$ python -q
>>> import numpy as np
>>> np.set_printoptions(precision=2, suppress=True, linewidth=200)
>>> M = np.load("w.npy")
>>> M
array([[-2.,  0.,  0.,  0.],
       [ 0., -2.,  0.,  0.],
       [ 0.,  0.,  2., -4.],
       [ 0.,  0., -4.,  2.]])
>>> M2 = M[0, 0] * M[1:] - np.outer(M[1:, 0], M[0])
>>> M2
array([[ 0.,  4., -0., -0.],
       [ 0., -0., -4.,  8.],
       [ 0., -0.,  8., -4.]])
>>> np.linalg.matrix_rank(M2), np.linalg.matrix_rank(M)
(np.int64(3), np.int64(4))
>>> round(np.linalg.eigvalsh(M).min(), 2)
np.float64(-2.0)
>>> [round(float(np.linalg.det(M[:i, :i])), 2) + 0 for i in range(1, 5)]
[-2.0, 4.0, 8.0, -48.0]
>>> Q, Rm = np.linalg.qr(M)
>>> Q
array([[ 1.  ,  0.  ,  0.  ,  0.  ],
       [-0.  ,  1.  ,  0.  ,  0.  ],
       [-0.  , -0.  , -0.45,  0.89],
       [-0.  , -0.  ,  0.89,  0.45]])
>>> np.abs(np.diag(Rm))
array([2.  , 2.  , 4.47, 2.68])
>>> Q.shape, Rm.shape
((4, 4), (4, 4))
>>> np.round(Q.T @ Q, 2) + 0
array([[1., 0., 0., 0.],
       [0., 1., 0., 0.],
       [0., 0., 1., 0.],
       [0., 0., 0., 1.]])
>>> Q @ Rm
array([[-2.,  0.,  0.,  0.],
       [ 0., -2.,  0.,  0.],
       [ 0.,  0.,  2., -4.],
       [ 0.,  0., -4.,  2.]])
>>> abs(Rm[0, 0]), round(np.linalg.norm(M[:, 0]), 2)
(np.float64(2.0), np.float64(2.0))
>>> np.linalg.norm(M, axis=1)
array([2.  , 2.  , 4.47, 4.47])
>>> np.round(np.linalg.norm(M[3] - M[0]), 2)
np.float64(4.9)
>>> np.round(np.linalg.norm(M, 1), 2), round(np.linalg.norm(M, np.inf), 2)
(np.float64(6.0), np.float64(6.0))
>>> round(float(np.linalg.norm(M[3], 1)), 2), round(float(np.linalg.norm(M[3], np.inf)), 2)
(6.0, 4.0)
>>> np.linalg.norm(M, axis=0)
array([2.  , 2.  , 4.47, 4.47])
>>> M[3] @ M[0]
np.float64(0.0)
